>>> import numpy as np
>>> import numpy.linalg as la
>>> np.set_printoptions(suppress=True, linewidth=200)
>>> rnd = lambda a: np.round(a, 2) + 0
>>> mat = np.load("a.npy")
>>> print(mat)
[[ 4.17 -0.05 -1.11]
 [-0.05  3.75  2.01]
 [-1.11  2.01  0.08]]
>>> hat = np.triu(np.array([[-3, -2, 3], [-2, 3, -3], [-3, 3, -3]]), 1) + np.eye(3)
>>> Y = hat @ mat @ la.inv(hat)
>>> print(la.matrix_rank(Y))
3
>>> print(rnd(la.det(Y)))
-19.99
>>> rng = np.random.default_rng(41144)
>>> lab = rng.permutation(3)
>>> print(lab)
[0 1 2]
>>> Y = mat[lab][:, lab]
>>> print(rnd(la.det(Y)), rnd(la.det(mat[lab])))
-19.99 -19.99
>>> print(np.trace(Y))
8.0
>>> def softmax(z):
...     e = np.exp(z - z.max(axis=-1, keepdims=True))
...     return e / e.sum(axis=-1, keepdims=True)
... 
>>> print(rnd(softmax(mat[2])))
[0.04 0.84 0.12]
>>> print(softmax(mat).sum(axis=1))
[1. 1. 1.]
>>> print(rnd(softmax(10 * mat[2])))
[0. 1. 0.]
>>> scores = mat @ mat.T / np.sqrt(3)
>>> print(rnd(softmax(scores)[2] @ mat))
[-0.25  3.41  1.64]
>>> print(rnd(softmax(scores + np.triu(np.full(scores.shape, -np.inf), 1))))
[[1.   0.   0.  ]
 [0.   1.   0.  ]
 [0.   0.81 0.19]]
>>> J = np.loadtxt("run0.csv", delimiter=",")
>>> print(J)
[[ 3.  2.  2. -3.]
 [-1.  2.  4.  5.]
 [-3.  2.  2.  2.]
 [-3.  2.  2.  2.]]
>>> print(np.trace(J))
9.0
>>> print(rnd(la.matrix_power(J, 3)))
[[ -11.   58.   74.   32.]
 [-281.   86.  126.  306.]
 [-186.   40.   52.  173.]
 [-186.   40.   52.  173.]]
>>> print(rnd(la.det(J)))
0.0
>>> print(rnd(np.sort(np.abs(la.eigvals(J)))))
[0.   2.36 5.82 5.82]
>>> print(np.allclose(J, J.T))
False
>>> print(np.unique(J.round(6), axis=0).shape)
(3, 4)
>>> print(np.allclose(J[:-1].T @ la.lstsq(J[:-1].T, J[-1])[0], J[-1]))
True
>>> print(rnd(la.norm(J, axis=0)))
[5.29 4.   5.29 6.48]
>>> print(rnd(la.norm(J, "nuc")))
16.8
>>> print(rnd(la.norm(J[3] - J[1])))
4.12
>>> print(rnd(la.norm(J[3], 1)), rnd(la.norm(J[3], np.inf)))
9.0 3.0
>>> print(rnd(la.norm(J, 2)))
9.04
>>> print(rnd(la.norm(J, axis=1)))
[5.1  6.78 4.58 4.58]
>>> x0 = np.array([6, 3, 9, -7])
>>> h = np.maximum(J @ x0, 0)
>>> print(rnd(np.tanh(J @ x0)))
[ 1.    0.76 -1.   -1.  ]
>>> print(h)
[63.  1.  0.  0.]
>>> print(np.maximum(J @ (3 * x0), 0))
[189.   3.   0.   0.]
>>> print(np.maximum(J @ x0, 0) - np.maximum(-J @ x0, 0))
[63.  1. -8. -8.]
>>> r0, r1 = J[3], J[0]
>>> print(r0 @ r0)
21.0
>>> print(r0 @ r1)
-7.0
>>> pr = (r0 @ r1) / (r0 @ r0) * r0
>>> print(rnd(la.norm(r0 + r1) ** 2 + la.norm(r0 - r1) ** 2))
94.0
>>> print(rnd(pr))
[ 1.   -0.67 -0.67 -0.67]
>>> m1 = np.loadtxt("m.csv", delimiter=",")
>>> print(m1)
[[-3. -3. -3.]
 [-3. -6. -6.]
 [-3. -6. -9.]]
>>> ev, evecs = la.eigh(m1)
>>> print(rnd(la.svd(m1, compute_uv=False)))
[15.15  1.93  0.92]
>>> print(rnd(evecs.T @ m1 @ evecs))
[[-15.15   0.     0.  ]
 [  0.    -1.93   0.  ]
 [  0.     0.    -0.92]]
>>> print(rnd(ev.sum()), np.trace(m1))
-18.0 -18.0
>>> print(rnd(evecs.T @ evecs))
[[1. 0. 0.]
 [0. 1. 0.]
 [0. 0. 1.]]
>>> print(rnd(la.eigvalsh(m1 @ m1)))
[  0.85   3.72 229.42]
>>> print(rnd(la.eigvalsh(m1 + 4 * np.eye(3))))
[-11.15   2.07   3.08]
>>> Y = la.inv(m1)
>>> print(rnd(la.cond(m1)))
16.39
>>> print(rnd(la.inv(Y)))
[[-3. -3. -3.]
 [-3. -6. -6.]
 [-3. -6. -9.]]
>>> print(rnd(Y))
[[-0.67  0.33  0.  ]
 [ 0.33 -0.67  0.33]
 [ 0.    0.33 -0.33]]
>>> print(np.allclose(Y, m1.T))
False
>>> print((np.abs(Y) > 1e-9).astype(int))
[[1 1 0]
 [1 1 1]
 [0 1 1]]
>>> print(rnd(la.det(m1) * Y))
[[18. -9.  0.]
 [-9. 18. -9.]
 [ 0. -9.  9.]]
>>> left, s, Vt = la.svd(m1, full_matrices=False)
>>> print(np.allclose(left * s @ Vt, m1))
True
>>> print(rnd(left.T @ left))
[[1. 0. 0.]
 [0. 1. 0.]
 [0. 0. 1.]]
>>> print((s > 1e-8).sum())
3
>>> print(np.abs(left[:, 0]).round(6).argmax())
2
>>> print(rnd(s))
[15.15  1.93  0.92]
>>> print(rnd(np.sqrt((s ** 2).sum())), rnd(la.norm(m1)))
15.3 15.3
>>> ev, evecs = la.eig(m1)
>>> print(rnd(m1 @ evecs[:, 0] - ev[0] * evecs[:, 0]))
[0. 0. 0.]
>>> data = np.array([[-5, -4, -4], [-3, 0, 4], [-2, 0, -2], [-2, 2, 2]])
>>> print(data)
[[-5 -4 -4]
 [-3  0  4]
 [-2  0 -2]
 [-2  2  2]]
>>> Y = la.inv(mat)
>>> print(rnd(mat @ Y))
[[1. 0. 0.]
 [0. 1. 0.]
 [0. 0. 1.]]
>>> print(rnd(Y))
[[ 0.19  0.11 -0.2 ]
 [ 0.11  0.04  0.42]
 [-0.2   0.42 -0.78]]
>>> print(rnd(la.det(mat) * la.det(Y)))
1.0
>>> print((np.abs(Y) > 1e-9).astype(int))
[[1 1 1]
 [1 1 1]
 [1 1 1]]
>>> print(rnd(la.slogdet(mat)[0]))
-1.0
>>> W0 = np.loadtxt("out8.csv", delimiter=",")
>>> print(W0)
[[3. 0. 0. 0.]
 [0. 3. 0. 1.]
 [0. 0. 2. 0.]
 [0. 2. 0. 0.]]
>>> print(rnd(la.eigvals(W0).sum().real))
8.0
>>> t3 = np.stack([W0, 3 * W0, W0[::-1]])
>>> print(rnd(la.det(t3)))
[ -12. -972.  -12.]
>>> print((t3 @ W0.T).shape)
(3, 4, 4)
>>> print(t3.shape)
(3, 4, 4)
>>> print(la.matrix_rank(t3))
[4 4 4]
>>> print(np.einsum("bij,cij->bc", t3, t3))
[[ 27.  81.   0.]
 [ 81. 243.   0.]
 [  0.   0.  27.]]
>>> ev, evecs = la.eigh(mat)
>>> print(rnd(evecs.T @ evecs))
[[1. 0. 0.]
 [0. 1. 0.]
 [0. 0. 1.]]
>>> print(rnd(ev))
[-1.  4.  5.]
>>> print(rnd(la.svd(mat, compute_uv=False)))
[5. 4. 1.]
>>> print(ev.sum(), np.trace(mat))
8.0 8.0
>>> print(rnd(evecs @ np.diag(ev) @ evecs.T))
[[ 4.17 -0.05 -1.11]
 [-0.05  3.75  2.01]
 [-1.11  2.01  0.08]]
>>> print(rnd(la.eigvalsh(mat + -3 * np.eye(3))))
[-4.  1.  2.]
>>> ev, evecs = la.eig(W0)
>>> print(rnd(np.sort(la.eigvals(W0 @ W0))))
[ 0.32  4.    9.   12.68]
>>> print(rnd(W0 @ evecs[:, 0] - ev[0] * evecs[:, 0]))
[0. 0. 0. 0.]
>>> lab = rng.permutation(4)
>>> print(lab)
[3 2 0 1]
>>> Y = W0[lab][:, lab]
>>> print(np.diag(Y))
[0. 2. 3. 3.]
>>> arr = np.load("arr.npy")
>>> print(arr)
[[3 3 3]
 [3 3 3]
 [3 3 3]]
>>> ev, evecs = la.eigh(arr)
>>> print(ev.sum(), np.trace(arr))
9.0 9
>>> print(np.unique(ev.round(6) + 0, return_counts=True)[1])
[2 1]
>>> print((ev > 1e-8).sum(), (ev < -1e-8).sum())
1 0
>>> print([round(float(x), 2) for x in la.svd(arr, compute_uv=False)[:3]])
[9.0, 0.0, 0.0]
>>> print(rnd(la.norm(arr, 2) / la.norm(arr)))
1.0
>>> Y = np.array([[0, -1, 0, -3, -1],
...     [3, -2, 3, -1, -1],
...     [3, -2, -1, 3, -3],
...     [-2, 0, 2, -2, 1],
...     [-3, 0, 0, 2, -3]])
>>> feats = np.triu(Y, 1)
>>> print(feats)
[[ 0 -1  0 -3 -1]
 [ 0  0  3 -1 -1]
 [ 0  0  0  3 -3]
 [ 0  0  0  0  1]
 [ 0  0  0  0  0]]
>>> lab = rng.permutation(5)
>>> print(lab)
[0 4 3 1 2]
>>> Y = feats[lab][:, lab]
>>> print(np.allclose(Y, feats))
False
>>> print(np.trace(Y))
0
>>> print(np.abs(np.diag(la.qr(feats)[1])) > 1e-9)
[False False False False False]
>>> print(np.unique(feats.round(6), axis=0).shape)
(5, 5)
>>> print(np.allclose(feats[:-1].T @ la.lstsq(feats[:-1].T, feats[-1])[0], feats[-1]))
True
>>> print(rnd(np.trace(la.pinv(feats) @ feats)))
4.0
>>> F = np.loadtxt("mat.csv", delimiter=",")
>>> print(rnd(F))
[[ 0.26  0.44 -0.44 -0.74]
 [ 0.44  0.74  0.26  0.44]
 [-0.44  0.26  0.74 -0.44]
 [-0.74  0.44 -0.44  0.26]]
>>> ev, evecs = la.eig(F)
>>> print(rnd(np.sort(la.eigvals(F @ F))))
[1. 1. 1. 1.]
>>> print(rnd(np.sort(la.eigvals(F.T))))
[-1.  1.  1.  1.]
>>> x0 = np.array([1, 3, 1, 2])
>>> print(rnd(la.inv(F)))
[[ 0.26  0.44 -0.44 -0.74]
 [ 0.44  0.74  0.26  0.44]
 [-0.44  0.26  0.74 -0.44]
 [-0.74  0.44 -0.44  0.26]]
>>> print(rnd(F.T @ (F @ x0)))
[1. 3. 1. 2.]
>>> print([p for p in range(1, 25) if np.allclose(la.matrix_power(F, p), np.eye(4))])
[2, 4, 6, 8, 10, 12, 14, 16, 18, 20, 22, 24]
>>> print(rnd(la.norm(x0)), rnd(la.norm(F @ x0)))
3.87 3.87
>>> print(rnd(la.det(F)))
-1.0
>>> r0 = np.array([1, 3, 3])
>>> print(rnd(np.correlate(F[0], F[1], "full")))
[ 0.12  0.26  0.12  0.   -0.32 -0.74 -0.32]
>>> print(rnd(np.polyval(r0, F[0])))
[3.86 4.52 1.87 1.33]
>>> print(rnd(np.cross(F[0, :3], F[1, :3])))
[ 0.44 -0.26  0.  ]
>>> ev, evecs = la.eigh(F)
>>> x0 = np.array([-1, 2, 3, 2])
>>> print(rnd(x0 @ F @ x0 / (x0 @ x0)), rnd(ev[0]), rnd(ev[-1]))
0.9 -1.0 1.0
>>> print(rnd(la.eigvalsh(F[1:, 1:])))
[-0.26  1.    1.  ]
>>> print(rnd(np.abs(F).sum(axis=1).max()), rnd(np.abs(ev).max()))
1.88 1.0
>>> print(rnd(x0 @ F @ x0))
16.12
